$ python -q
>>> import numpy as np
>>> np.set_printoptions(precision=2, suppress=True, linewidth=160, legacy="1.25")
>>> J = np.load("m.npy")
>>> J
array([[-2, -2, -3, -3, -3],
       [-1, -1, -1,  0,  1],
       [-1, -3,  1,  3,  3],
       [ 0,  1, -1,  0, -3],
       [ 3, -3,  3,  2,  1]])
>>> A2 = J / np.linalg.norm(J, axis=1, keepdims=True)
>>> G = A2 @ A2.T
>>> (np.abs(G) > 0.9).astype(int)
array([[1, 0, 0, 0, 0],
       [0, 1, 0, 0, 0],
       [0, 0, 1, 0, 0],
       [0, 0, 0, 1, 0],
       [0, 0, 0, 0, 1]])
>>> np.linalg.norm(A2, axis=1)
array([1., 1., 1., 1., 1.])
>>> P = np.triu(np.array([[-3, -2, -3, -3, 3],
...     [0, 3, -3, -3, -3],
...     [2, -1, -1, 0, 3],
...     [1, -2, -2, -1, 3],
...     [2, 1, 2, 0, -2]]), 1) + np.eye(5)
>>> A2 = P @ J @ np.linalg.inv(P)
>>> P @ J - J @ P
array([[ 14.,  -5.,  -1., -15.,  19.],
       [ -6.,  13., -15., -21.,   0.],
       [  9., -11.,  -3.,  -6., -15.],
       [  9.,  -9.,  12.,   9.,   9.],
       [  0.,   6.,   0.,   0., -33.]])
>>> blk = np.stack([J, 2 * J, J[::-1]])
>>> np.linalg.norm(blk, axis=(1, 2))
array([10.54, 21.07, 10.54])
>>> blk.shape
(3, 5, 5)
>>> vec = np.array([2, 0, -3, 3, 0])
>>> rhs = J @ vec
>>> rhs
array([-4,  1,  4,  3,  3])
>>> np.round(np.linalg.solve(J, -2 * rhs), 2) + 0
array([-4.,  0.,  6., -6.,  0.])
>>> np.round(np.linalg.solve(J, J[:, 2]), 2) + 0
array([0., 0., 1., 0., 0.])
>>> vec = np.array([1, 2, 0, 1, 2])
>>> np.einsum("ij,j->i", J, vec)
array([-15,  -1,   2,  -4,   1])
>>> J * vec
array([[-2, -4,  0, -3, -6],
       [-1, -2,  0,  0,  2],
       [-1, -6,  0,  3,  6],
       [ 0,  2,  0,  0, -6],
       [ 3, -6,  0,  2,  2]])
>>> J @ np.ones(5)
array([-13.,  -2.,   3.,  -3.,   6.])
>>> J @ (2 * vec)
array([-30,  -2,   4,  -8,   2])
>>> X = np.array([[5, 9, -5], [-2, -2, -1], [-7, 6, -5], [-4, 0, -1], [-6, -5, 6]])
>>> X
array([[ 5,  9, -5],
       [-2, -2, -1],
       [-7,  6, -5],
       [-4,  0, -1],
       [-6, -5,  6]])
>>> rng = np.random.default_rng(8351)
>>> A2 = X + rng.integers(-2, 3, (5, 2)) @ rng.integers(-2, 3, (2, 3))
>>> A2
array([[ 3, 13, -1],
       [-6,  0, -3],
       [-6,  7, -2],
       [-6,  1, -2],
       [-3, -8,  5]])
>>> np.round(np.linalg.svd(A2 - X, compute_uv=False), 2) + 0
array([7.89, 5.81, 0.  ])
>>> P = X @ np.linalg.solve(X.T @ X, X.T)
>>> np.round((np.eye(5) - P) @ X, 2) + 0
array([[0., 0., 0.],
       [0., 0., 0.],
       [0., 0., 0.],
       [0., 0., 0.],
       [0., 0., 0.]])
>>> m1 = np.loadtxt("arr.csv", delimiter=",")
>>> m1
array([[ -3.22,   0.52,   8.66,   5.95],
       [  2.46,   1.23,  11.32, -13.19],
       [-22.73,  11.44,  14.  ,   4.01],
       [-17.03,   7.64,   5.61,   8.07],
       [  8.31,  -3.09,  -1.98,  -7.3 ],
       [ 11.72,  -6.34,  -8.46,   0.18],
       [-15.07,   8.43,  24.63,  -2.31],
       [ 12.54,  -6.04, -12.69,  -3.49],
       [  3.25,  -3.36,  -2.71,   8.75],
       [-12.38,   7.02,  12.7 ,  -1.99],
       [ -6.85,   1.88,   5.67,   9.96],
       [  4.33,  -0.72,  -8.41,  -8.01],
       [  5.88,  -2.87, -20.48,  -0.15],
       [  9.3 ,  -2.54, -10.14, -12.25],
       [-17.88,   8.  ,  11.05,   8.53],
       [-11.16,   3.01,   3.25,  16.05],
       [-13.94,   4.16,  -9.16,  18.16],
       [  3.23,  -2.38, -12.24,   3.56],
       [ -8.  ,   5.61,  12.56,  -7.24]])
>>> dist = np.linalg.norm(m1[:, None] - m1[None], axis=-1)
>>> dist[:5, :5]
array([[ 0.  , 20.15, 23.07, 15.98, 20.85],
       [20.15,  0.  , 32.28, 30.09, 16.26],
       [23.07, 32.28,  0.  , 11.57, 39.47],
       [15.98, 30.09, 11.57,  0.  , 32.42],
       [20.85, 16.26, 39.47, 32.42,  0.  ]])
>>> (dist + 1e9 * np.eye(19)).round(6).argmin(axis=1)
array([10, 18, 14, 14, 11,  7,  9,  5, 17, 18,  0, 13, 17, 11,  3, 10, 15, 12,  9])
>>> np.linalg.matrix_rank(dist ** 2)
6
>>> dist.shape
(19, 19)
>>> np.flatnonzero(dist[15] < dist.mean() / 2)
array([ 3, 10, 15])
